$ ipython --no-banner

In [1]: import numpy as np

In [2]: np.set_printoptions(suppress=True, linewidth=160)

In [3]: rnd = lambda a: np.round(a, 2) + 0

In [4]: sigma = 20 * 0.2 ** np.arange(6)

In [5]: rng = np.random.default_rng(640)

In [6]: E = rng.normal(size=(22, 6)) * rng.permutation(sigma)

In [7]: print(rnd(E))
[[ 14.74  -0.02  -0.42   0.    -4.45  -0.14]
 [-40.46  -0.08   0.41   0.     2.03   0.24]
 [ 46.71  -0.02   1.8    0.     4.42   0.11]
 [-14.92   0.    -0.27  -0.01  -5.37   0.31]
 [ 47.12   0.05   0.26   0.     0.75   0.12]
 [ 39.8   -0.01  -0.66   0.02   4.15  -0.44]
 [-10.7   -0.03   1.2    0.01   6.03   0.16]
 [-25.38   0.    -0.6   -0.01  -4.79   0.11]
 [ -9.     0.05   0.01   0.     3.17  -0.24]
 [-16.26   0.03  -0.5    0.     0.8   -0.21]
 [  2.84   0.02  -1.5    0.01   9.67  -0.08]
 [-12.34   0.03  -0.39   0.    -5.34   0.14]
 [-11.45   0.03  -0.45   0.     7.83   0.21]
 [ -6.97   0.01   0.47   0.     2.28   0.03]
 [-16.07   0.06  -0.01   0.     5.97   0.17]
 [-15.08  -0.01  -0.03   0.    -0.46  -0.1 ]
 [ 27.84  -0.01   1.03   0.    -6.66   0.14]
 [ -3.29  -0.05   0.31   0.01  -0.21   0.13]
 [ -1.04  -0.03  -0.37   0.     0.02   0.06]
 [-34.62   0.    -1.1    0.    -3.13  -0.18]
 [ 34.42  -0.04  -1.02   0.    -1.41  -0.18]
 [ 29.93  -0.02  -0.68   0.     0.88   0.16]]

In [8]: z = E[:, 3] > np.median(E[:, 3])

In [9]: r0 = E[z].mean(axis=0) - E[~z].mean(axis=0)

In [10]: print(((E - E.mean(axis=0)) @ r0 > 0).astype(int))
[0 0 1 0 1 1 1 0 1 0 1 0 1 1 1 0 0 0 0 0 1 1]

In [11]: print(np.argsort(-np.abs(r0).round(6), kind="stable"))
[4 2 0 5 1 3]

In [12]: print(rnd(r0))
[ 0.51 -0.01  0.54  0.01  3.08  0.03]

In [13]: print(rnd((((E - E.mean(axis=0)) @ r0 > 0) == z).mean()))
0.55

In [14]: print(z.astype(int))
[0 1 1 0 0 1 1 0 0 1 1 1 1 1 0 0 1 1 0 0 0 0]

In [15]: M = np.load("out6.npy")

In [16]: print(M)
[[ 0.62  1.3   0.18 -2.94 -5.19 -1.26 -0.02  0.06]
 [ 3.46  0.9   1.84 -2.02 -4.36  3.48  2.64  3.36]
 [-4.22 -1.16 -3.52 -1.22  3.01 -6.54 -0.98 -1.32]
 [ 0.88  0.26  0.66  0.   -0.84  1.2   0.32  0.42]]

In [17]: Uu, sigma, VT = np.linalg.svd(M)

In [18]: V = VT[:(sigma > 1e-8).sum()]

In [19]: x0 = M[1] + -3 * M[0] + rng.integers(2) * np.eye(8)[3]

In [20]: print(rnd(x0))
[ 1.6  -3.    1.3   6.8  11.21  7.26  2.7   3.18]

In [21]: print(rnd(V.T @ V))
[[ 0.21  0.05  0.15  0.01 -0.16  0.3   0.1   0.13]
 [ 0.05  0.08  0.07 -0.02 -0.22  0.03 -0.09 -0.1 ]
 [ 0.15  0.07  0.17  0.12 -0.13  0.28 -0.05 -0.06]
 [ 0.01 -0.02  0.12  0.37  0.3   0.25 -0.16 -0.2 ]
 [-0.16 -0.22 -0.13  0.3   0.75  0.01  0.07  0.08]
 [ 0.3   0.03  0.28  0.25  0.01  0.58  0.06  0.08]
 [ 0.1  -0.09 -0.05 -0.16  0.07  0.06  0.33  0.41]
 [ 0.13 -0.1  -0.06 -0.2   0.08  0.08  0.41  0.5 ]]

In [22]: print(np.allclose(V.T @ V @ x0, x0))
True

In [23]: print(np.linalg.matrix_rank(np.vstack([M, x0])))
3
